In [1]: import numpy as np

In [2]: np.set_printoptions(precision=2, suppress=True, linewidth=100, legacy="1.25")

In [3]: K = np.load("w.npy")

In [4]: K
Out[4]: 
array([[-5.,  5.,  0.,  0.,  0.,  0.,  0.,  0.],
       [ 5.,  3.,  5.,  0.,  0.,  0.,  0.,  0.],
       [ 0.,  5.,  1.,  5.,  0.,  0.,  0.,  0.],
       [ 0.,  0.,  5., -5.,  5.,  0.,  0.,  0.],
       [ 0.,  0.,  0.,  5., -3.,  5.,  0.,  0.],
       [ 0.,  0.,  0.,  0.,  5., -5.,  5.,  0.],
       [ 0.,  0.,  0.,  0.,  0.,  5., -4.,  5.],
       [ 0.,  0.,  0.,  0.,  0.,  0.,  5.,  4.]])

In [5]: round(np.linalg.eigvalsh(K).min(), 2)
Out[5]: -12.88

In [6]: np.all(np.linalg.eigvalsh(K) > 0)
Out[6]: False

In [7]: rng = np.random.default_rng(100)

In [8]: idx = rng.permutation(8)

In [9]: Y = K[:, idx] * rng.choice([-1, 1], 8)

In [10]: Y
Out[10]: 
array([[-0.,  5.,  0.,  0.,  0., -0.,  0., -5.],
       [-5.,  3.,  0.,  0.,  0., -0.,  0.,  5.],
       [-1.,  5.,  0.,  0.,  0., -0.,  5.,  0.],
       [-5.,  0.,  0.,  0.,  0., -5., -5.,  0.],
       [-0.,  0.,  0.,  0.,  5.,  3.,  5.,  0.],
       [-0.,  0.,  0.,  5., -5., -5.,  0.,  0.],
       [-0.,  0.,  5., -4.,  5., -0.,  0.,  0.],
       [-0.,  0.,  4.,  5.,  0., -0.,  0.,  0.]])

In [11]: U, _, vt = np.linalg.svd(K.T @ Y)

In [12]: np.round(U @ vt, 2) + 0
Out[12]: 
array([[ 0.,  0.,  0.,  0.,  0.,  0.,  0.,  1.],
       [ 0.,  1.,  0.,  0.,  0.,  0.,  0.,  0.],
       [-1.,  0.,  0.,  0.,  0.,  0.,  0.,  0.],
       [ 0.,  0.,  0.,  0.,  0.,  0.,  1.,  0.],
       [ 0.,  0.,  0.,  0.,  0., -1.,  0.,  0.],
       [ 0.,  0.,  0.,  0.,  1.,  0.,  0.,  0.],
       [ 0.,  0.,  0.,  1.,  0.,  0.,  0.,  0.],
       [ 0.,  0.,  1.,  0.,  0.,  0.,  0.,  0.]])

In [13]: O, R = np.linalg.qr(Y)

In [14]: O.shape, R.shape
Out[14]: ((8, 8), (8, 8))

In [15]: round(abs(R[0, 0]), 2), round(float(np.linalg.norm(Y[:, 0])), 2)
Out[15]: (7.14, 7.14)

In [16]: np.trace(O @ O.T)
Out[16]: 8.0
